$ python3 -q
>>> import numpy as np
>>> np.set_printoptions(suppress=True, linewidth=140)
>>> def tidy(a):
...     return np.round(a, 3) + 0
... 
>>> data = np.array([[0.9, 0.6, -0.8], [-1.1, -0.2, -0.9], [0.1, 0.1, 1.1]])
>>> rng = np.random.default_rng(472)
>>> A2 = data + rng.integers(-2, 3, (3, 2)) @ rng.integers(-2, 3, (2, 3))
>>> print(tidy(A2))
[[ 2.9  2.6 -0.8]
 [ 0.9  1.8 -0.9]
 [ 3.1  3.1  2.1]]
>>> print(np.abs(A2 - data).sum(axis=1))
[4. 4. 7.]
>>> print(tidy(np.linalg.svd(A2 - data, compute_uv=False)))
[5.877 0.681 0.   ]
>>> print(np.linalg.matrix_rank(A2 - data, tol=1e-8))
2
>>> vec = np.array([3, 1, 2])
>>> rhs = data @ vec
>>> beta, lr = np.zeros(3), 1 / np.linalg.norm(data, 2) ** 2
>>> for i in range(300):
...     beta -= lr * data.T @ (data @ beta - rhs)
...     if i % 50 == 0: print(i, round(np.linalg.norm(data @ beta - rhs), 3))
... 
0 0.625
50 0.001
100 0.0
150 0.0
200 0.0
250 0.0
>>> print(tidy(beta))
[3. 1. 2.]
>>> K = np.array([[0, 0, 0, 0], [0, 0, 0, 1], [0, 0, 0, 0], [0, 1, 0, 0]])
>>> print(K)
[[0 0 0 0]
 [0 0 0 1]
 [0 0 0 0]
 [0 1 0 0]]
>>> # row 2 repeats row 0
>>> r = np.linalg.matrix_rank(K)
>>> print(r)
2
>>> N = np.linalg.svd(K)[2][r:].T
>>> print(np.linalg.matrix_rank(K.T @ K), np.linalg.matrix_rank(K @ K.T))
2 2
>>> print([int(np.linalg.matrix_rank(K[:i])) for i in range(1, len(K) + 1)])
[0, 1, 1, 2]
>>> print([int(np.linalg.matrix_rank(K[:, :j + 1])) for j in range(4)])
[0, 1, 1, 2]
>>> print(N.shape)
(4, 2)
>>> A2 = np.array([[4, 4, 1, -3], [-3, -4, -4, 1], [2, 4, -4, 0], [-4, -5, 3, 1]])
>>> W0 = np.triu(A2, 1)
>>> print(W0)
[[ 0  4  1 -3]
 [ 0  0 -4  1]
 [ 0  0  0  0]
 [ 0  0  0  0]]
>>> C2 = W0.T @ W0
>>> print(tidy(np.linalg.eigvalsh(C2)[::-1]))
[29.822 13.178  0.     0.   ]
>>> print(np.linalg.matrix_rank(C2))
2
>>> print((W0 @ W0.T).shape)
(4, 4)
>>> print(C2)
[[  0   0   0   0]
 [  0  16   4 -12]
 [  0   4  17  -7]
 [  0 -12  -7  10]]
>>> print(tidy(np.trace(np.linalg.pinv(W0) @ W0)))
2.0
>>> print(np.linalg.lstsq(W0[:-1].T, W0[-1])[2])
2
>>> U, sig, Vt = np.linalg.svd(W0)
>>> evecs = Vt[:(sig > 1e-8).sum()]
>>> vec = W0[1] + -1 * W0[3] + rng.integers(2) * np.eye(4)[1]
>>> print(vec)
[ 0.  1. -4.  1.]
>>> print(np.allclose(evecs.T @ evecs @ vec, vec))
False
>>> U, sig, Vt = np.linalg.svd(W0)
>>> print(np.argmax(sig[:-1] / (sig[1:] + 1e-6)) + 1)
2
>>> A2 = U[:, :2] @ np.diag(sig[:2]) @ Vt[:2]
>>> print(tidy(np.linalg.norm(W0 - A2, 2)), sig[2])
0.0 0.0
>>> print(np.linalg.matrix_rank(A2))
2
>>> print(np.linalg.matrix_rank(W0, rtol=0.05))
2
>>> print(tidy(np.linalg.norm(W0 - A2) / np.linalg.norm(W0)))
0.0
>>> print(np.linalg.matrix_rank(W0, rtol=0.1))
2
>>> print([round(float(x), 3) for x in np.linalg.svd(W0, compute_uv=False)[:3]])
[5.461, 3.63, 0.0]
>>> print(np.linalg.cond(W0) > 100)
True
>>> print(tidy(np.linalg.norm(W0, 2) / np.linalg.norm(W0)))
0.833
>>> F = np.load("block5.npy")
>>> print(F)
[[4. 0. 0. 0.]
 [0. 4. 3. 1.]
 [0. 0. 3. 0.]
 [0. 1. 2. 4.]]
>>> print(F @ F)
[[16.  0.  0.  0.]
 [ 0. 17. 23.  8.]
 [ 0.  0.  9.  0.]
 [ 0.  8. 17. 17.]]
>>> A2 = F[0, 0] * F[1:] - np.outer(F[1:, 0], F[0])
>>> print(A2)
[[ 0. 16. 12.  4.]
 [ 0.  0. 12.  0.]
 [ 0.  4.  8. 16.]]
>>> print(F[:, 0] / F[0, 0])
[1. 0. 0. 0.]
>>> print(np.flatnonzero(~A2.round(6).any(axis=1)))
[]
>>> idx = rng.permutation(4)
>>> A2 = F[:, idx] * rng.choice([-1, 1], 4)
>>> print(A2)
[[-0. -0.  4.  0.]
 [-3. -1.  0.  4.]
 [-3. -0.  0.  0.]
 [-2. -4.  0.  1.]]
>>> U, _, Vt = np.linalg.svd(F.T @ A2)
>>> print(tidy(np.linalg.lstsq(F, A2)[0]))
[[ 0.  0.  1.  0.]
 [ 0.  0.  0.  1.]
 [-1.  0.  0.  0.]
 [ 0. -1.  0.  0.]]
>>> J = -3 * np.eye(3) + np.ones((3, 3))
>>> print(J)
[[-2.  1.  1.]
 [ 1. -2.  1.]
 [ 1.  1. -2.]]
>>> # null space of dimension 1
>>> print(np.abs(np.diag(np.linalg.qr(J)[1])) > 1e-9)
[ True  True False]
>>> print(np.allclose(J[:-1].T @ np.linalg.lstsq(J[:-1].T, J[-1])[0], J[-1]))
True
>>> A2 = J / np.sqrt((J ** 2).mean(axis=1, keepdims=True))
>>> print(np.linalg.matrix_rank(J - J.mean(axis=1, keepdims=True)))
2
>>> print(np.linalg.matrix_rank(A2) == np.linalg.matrix_rank(J))
True
>>> print(tidy(np.linalg.norm(A2, axis=1)))
[1.732 1.732 1.732]
>>> U, sig, Vt = np.linalg.svd(J)
>>> print(tidy(sig))
[3. 3. 0.]
>>> A2 = U[:, :2] @ np.diag(sig[:2]) @ Vt[:2]
>>> print(np.linalg.matrix_rank(A2))
2
>>> print(tidy(A2))
[[-2.  1.  1.]
 [ 1. -2.  1.]
 [ 1.  1. -2.]]
>>> print(tidy(np.linalg.norm(J, 2) / np.linalg.norm(J)))
0.707
>>> mat = np.load("m.npy")
>>> print(mat)
[[ 3 -3  3 -3  3 -3]
 [ 4 -4  4 -4  4 -4]
 [ 4  4  4  4  4  4]
 [ 3 -3  3 -3  3 -3]
 [ 4 -4  4 -4  4 -4]
 [ 4  4  4  4  4  4]]
>>> print(np.abs(np.diag(np.linalg.qr(mat)[1])) > 1e-9)
[ True  True False False False False]
>>> try:
...     np.linalg.inv(mat)
... except np.linalg.LinAlgError as e:
...     print(e)
... 
Singular matrix
>>> print(np.allclose(mat[:-1].T @ np.linalg.lstsq(mat[:-1].T, mat[-1])[0], mat[-1]))
True
>>> print(tidy(np.abs(np.linalg.eigvals(mat)).max()))
8.0
>>> print((mat - mat.T) / 2)
[[ 0.  -3.5 -0.5 -3.  -0.5 -3.5]
 [ 3.5  0.   0.  -0.5  4.  -4. ]
 [ 0.5  0.   0.   0.5  0.   0. ]
 [ 3.   0.5 -0.5  0.   3.5 -3.5]
 [ 0.5 -4.   0.  -3.5  0.  -4. ]
 [ 3.5  4.   0.   3.5  4.   0. ]]
>>> print((mat + mat.T) / 2)
[[ 3.   0.5  3.5  0.   3.5  0.5]
 [ 0.5 -4.   4.  -3.5  0.   0. ]
 [ 3.5  4.   4.   3.5  4.   4. ]
 [ 0.  -3.5  3.5 -3.  -0.5  0.5]
 [ 3.5  0.   4.  -0.5  4.   0. ]
 [ 0.5  0.   4.   0.5  0.   4. ]]
>>> print(np.trace(mat))
8
>>> print(tidy(np.sort(np.abs(np.linalg.eigvals(mat)))))
[0. 0. 0. 0. 0. 8.]
>>> r = np.linalg.matrix_rank(mat)
>>> print(r)
2
>>> N = np.linalg.svd(mat)[2][r:].T
>>> print([int(np.linalg.matrix_rank(mat[:i])) for i in range(1, len(mat) + 1)])
[1, 1, 2, 2, 2, 2]
>>> print(N.shape)
(6, 4)
>>> print([int(np.linalg.matrix_rank(mat[:, :j + 1])) for j in range(6)])
[1, 2, 2, 2, 2, 2]
>>> print(np.linalg.matrix_rank(mat.T @ mat), np.linalg.matrix_rank(mat @ mat.T))
2 2
